$ ipython --no-banner

In [1]: import numpy as np

In [2]: from numpy import linalg as LA

In [3]: np.set_printoptions(suppress=True, linewidth=160)

In [4]: arr = np.load("mat.npy")

In [5]: print(arr)
[[ 3.  0.  0.  0.]
 [ 0.  4.  5. -4.]
 [ 0. -5. -4. -4.]
 [ 0.  3. -2.  1.]]

In [6]: w1 = np.array([[1, -3, -1, 1, 1, -3],
   ...:     [1, 3, -1, 2, 0, 2],
   ...:     [-2, 1, 2, 1, -1, -2],
   ...:     [1, 3, 0, 1, -2, 0]])

In [7]: b = np.array([-2, 1, -2, -5, 1, -5])

In [8]: hid = np.maximum(arr @ w1 + b, 0)

In [9]: print(hid)
[[ 1.  0.  0.  0.  4.  0.]
 [ 0.  6.  4.  4.  4.  0.]
 [ 0.  0.  0.  0. 13.  0.]
 [ 6. 11.  0.  0.  1.  5.]]

In [10]: print(np.round((hid > 0).mean(axis=0), 1))
[0.5 0.5 0.2 0.2 1.  0.2]

In [11]: cent = np.array([[-2, 4], [-3, -1], [-3, 3], [-4, 3], [2, -4], [3, -5]])

In [12]: print((hid @ cent).round(6).argmax(axis=1))
[0 1 0 1]

In [13]: T = np.stack([hid, -2 * hid, hid[::-1]])

In [14]: print(np.round(LA.norm(T, axis=(1, 2)), 1))
[21.3 42.6 21.3]

In [15]: print(np.einsum("bij,cij->bc", T, T))
[[ 453. -906.  124.]
 [-906. 1812. -248.]
 [ 124. -248.  453.]]

In [16]: print(T.shape)
(3, 4, 6)

In [17]: print(LA.matrix_rank(T))
[4 4 4]

In [18]: print(np.round(LA.matrix_power(arr, 3), 1))
[[  27.    0.    0.    0.]
 [   0. -244.  -57.   12.]
 [   0.   53. -120.   84.]
 [   0.  -14.   47. -187.]]

In [19]: print(np.trace(arr))
4.0

In [20]: print(arr @ arr)
[[  9.   0.   0.   0.]
 [  0. -21.   8. -40.]
 [  0. -12.  -1.  32.]
 [  0.  25.  21.  -3.]]

In [21]: print((arr + arr.T) / 2)
[[ 3.   0.   0.   0. ]
 [ 0.   4.   0.  -0.5]
 [ 0.   0.  -4.  -3. ]
 [ 0.  -0.5 -3.   1. ]]

In [22]: LA.determinant(arr)
---------------------------------------------------------------------------
AttributeError                            Traceback (most recent call last)
Cell In[22], line 1
----> 1 LA.determinant(arr)

AttributeError: module 'numpy.linalg' has no attribute 'determinant'

In [23]: print(round(LA.eigvals(arr).sum().real, 1))
4.0

In [24]: print(np.round(np.poly(arr), 1))
[   1.   -4.   16.  132. -513.]

In [25]: print(np.round(LA.det(arr[::-1]), 1))
-513.0

In [26]: print(np.einsum("ii->", arr))
4.0

In [27]: E = np.load("x.npy")

In [28]: print(E)
[[-0.9  3.   1.  -5.  -4. ]
 [-4.  -3.9  2.   5.   4. ]
 [-2.  -4.  -1.9 -1.  -3. ]
 [ 4.  -5.  -4.   3.1  5. ]
 [-1.   3.   1.  -5.  -3.9]]

In [29]: rng = np.random.default_rng(721)

In [30]: lab = rng.permutation(5)

In [31]: print(lab)
[1 4 3 0 2]

In [32]: A2 = E[lab][:, lab]

In [33]: print(round(LA.det(A2), 1), round(LA.det(E[lab]), 1))
49.9 49.9

In [34]: print(A2)
[[-3.9  4.   5.  -4.   2. ]
 [ 3.  -3.9 -5.  -1.   1. ]
 [-5.   5.   3.1  4.  -4. ]
 [ 3.  -4.  -5.  -0.9  1. ]
 [-4.  -3.  -1.  -2.  -1.9]]

In [35]: print(np.round(np.sort(np.abs(LA.eigvals(A2))), 1))
[0.1 2.9 2.9 7.7 7.7]
